% python3 -q
>>> import numpy as np
>>> import numpy.linalg as la
>>> np.set_printoptions(precision=1, suppress=True, linewidth=100, floatmode="fixed")
>>> F = np.loadtxt("x.csv", delimiter=",")
>>> F
array([[ 16.0,  -2.0, -14.0,   8.0,   0.0],
       [ -2.0,   9.0,   4.0,  -4.0,   0.0],
       [-14.0,   4.0,  13.0,  -8.0,  -1.0],
       [  8.0,  -4.0,  -8.0,   6.0,   1.0],
       [  0.0,   0.0,  -1.0,   1.0,   6.0]])
>>> vals, V = la.eigh(F)
>>> vec = np.array([1, 2, 2, 3, 3])
>>> (np.sign(V[:, -1].round(6)) == np.sign(V[0, -1].round(6))).astype(int)
array([1, 0, 0, 1, 1])
>>> np.abs(F).sum(axis=1).max(), round(float(np.abs(vals).max()), 1)
(np.float64(40.0), 34.5)
>>> np.round(V * np.maximum(vals, 0) @ V.T, 1) + 0
array([[ 16.0,  -2.0, -14.0,   8.0,   0.0],
       [ -2.0,   9.0,   4.0,  -4.0,   0.0],
       [-14.0,   4.0,  13.0,  -8.0,  -1.0],
       [  8.0,  -4.0,  -8.0,   6.0,   1.0],
       [  0.0,   0.0,  -1.0,   1.0,   6.0]])
>>> np.round(F @ la.pinv(F) @ F, 1) + 0
array([[ 16.0,  -2.0, -14.0,   8.0,   0.0],
       [ -2.0,   9.0,   4.0,  -4.0,   0.0],
       [-14.0,   4.0,  13.0,  -8.0,  -1.0],
       [  8.0,  -4.0,  -8.0,   6.0,   1.0],
       [  0.0,   0.0,  -1.0,   1.0,   6.0]])
>>> np.unique(F.round(6), axis=0).shape
(5, 5)
>>> np.allclose(F[:-1].T @ la.lstsq(F[:-1].T, F[-1])[0], F[-1])
True
>>> np.round(np.trace(la.pinv(F) @ F), 1)
np.float64(4.0)
>>> np.trace(F)
np.float64(50.0)
>>> F.inv()
Traceback (most recent call last):
  File "<python-input-15>", line 1, in <module>
    F.inv()
    ^^^^^
AttributeError: 'numpy.ndarray' object has no attribute 'inv'
>>> round(float(la.det(F)), 1)
0.0
>>> np.round(np.sort(np.abs(la.eigvals(F))), 1) + 0
array([ 0.0,  0.6,  6.1,  8.8, 34.5])
>>> la.norm(F, axis=1)
array([22.8, 10.8, 21.1, 13.5,  6.2])
>>> la.norm(F, axis=0)
array([22.8, 10.8, 21.1, 13.5,  6.2])
>>> la.norm(F, axis=1).argmax()
np.int64(0)
>>> round(float(la.norm(F) ** 2 / la.norm(F, 2) ** 2), 1)
1.1
>>> round(float(la.norm(F[0], 1)), 1), round(float(la.norm(F[0], np.inf)), 1)
(40.0, 16.0)
>>> round(float(la.norm(F, "nuc")), 1)
50.0
>>> round(float(la.norm(F, 1)), 1), np.round(la.norm(F, np.inf), 1)
(40.0, np.float64(40.0))
>>> round(float(la.norm(F, 2) / la.norm(F)), 1)
1.0
>>> np.argsort(-la.norm(F, axis=0).round(6), kind="stable")[:3]
array([0, 2, 3])
>>> la.cond(F) > 100
np.True_
>>> [round(float(x), 1) for x in la.svd(F, compute_uv=False)[:3]]
[34.5, 8.8, 6.1]
>>> M = np.loadtxt("run17.csv", delimiter=",")
>>> M
array([[18.0,  4.0,  0.0,  0.0, 23.0],
       [48.0,  0.0,  7.0, 21.0, 23.0],
       [ 0.0,  0.0, 19.0,  9.0,  0.0],
       [ 0.0, 20.0,  0.0,  0.0,  0.0],
       [ 0.0,  0.0, 24.0, 12.0,  0.0],
       [15.0,  7.0,  0.0,  0.0, 23.0],
       [30.0,  0.0,  9.0, 15.0, 11.0],
       [15.0,  0.0, 39.0, 27.0,  0.0],
       [21.0,  0.0, 15.0, 15.0,  2.0],
       [18.0,  0.0, 27.0, 21.0,  0.0],
       [30.0,  0.0, 24.0, 24.0,  2.0],
       [39.0,  0.0,  8.0, 18.0, 17.0],
       [ 0.0, 29.0,  0.0,  0.0,  0.0],
       [ 0.0, 24.0,  0.0,  0.0,  0.0],
       [ 0.0,  9.0,  5.0,  0.0,  0.0],
       [48.0,  0.0, 17.0, 27.0, 17.0],
       [ 0.0, 21.0,  0.0,  0.0,  8.0],
       [ 0.0, 18.0, 14.0,  0.0,  0.0],
       [51.0,  0.0, 10.0, 24.0, 23.0],
       [12.0,  0.0, 41.0, 27.0,  0.0],
       [24.0,  0.0, 18.0, 18.0,  2.0],
       [39.0,  0.0, 23.0, 27.0,  8.0],
       [ 0.0, 33.0,  0.0,  0.0,  0.0],
       [ 0.0, 33.0,  0.0,  0.0,  0.0],
       [15.0,  1.0,  0.0,  0.0, 14.0],
       [ 0.0, 11.0,  0.0,  0.0,  2.0],
       [18.0,  0.0,  0.0,  0.0, 17.0],
       [18.0,  0.0, 32.0, 24.0,  0.0],
       [ 0.0, 19.0,  0.0,  0.0,  0.0],
       [ 0.0, 24.0,  0.0,  0.0,  0.0],
       [ 0.0, 25.0,  0.0,  0.0,  0.0],
       [12.0, 10.0,  0.0,  0.0, 23.0]])
>>> Ac = M - M.mean(axis=0)
>>> V = la.svd(Ac)[2][:4]
>>> other = Ac - Ac @ V.T @ V
>>> np.diag(V.T @ V)
array([0.8, 1.0, 0.8, 0.4, 1.0])
>>> la.norm(other, axis=1).round(6).argmax()
np.int64(17)
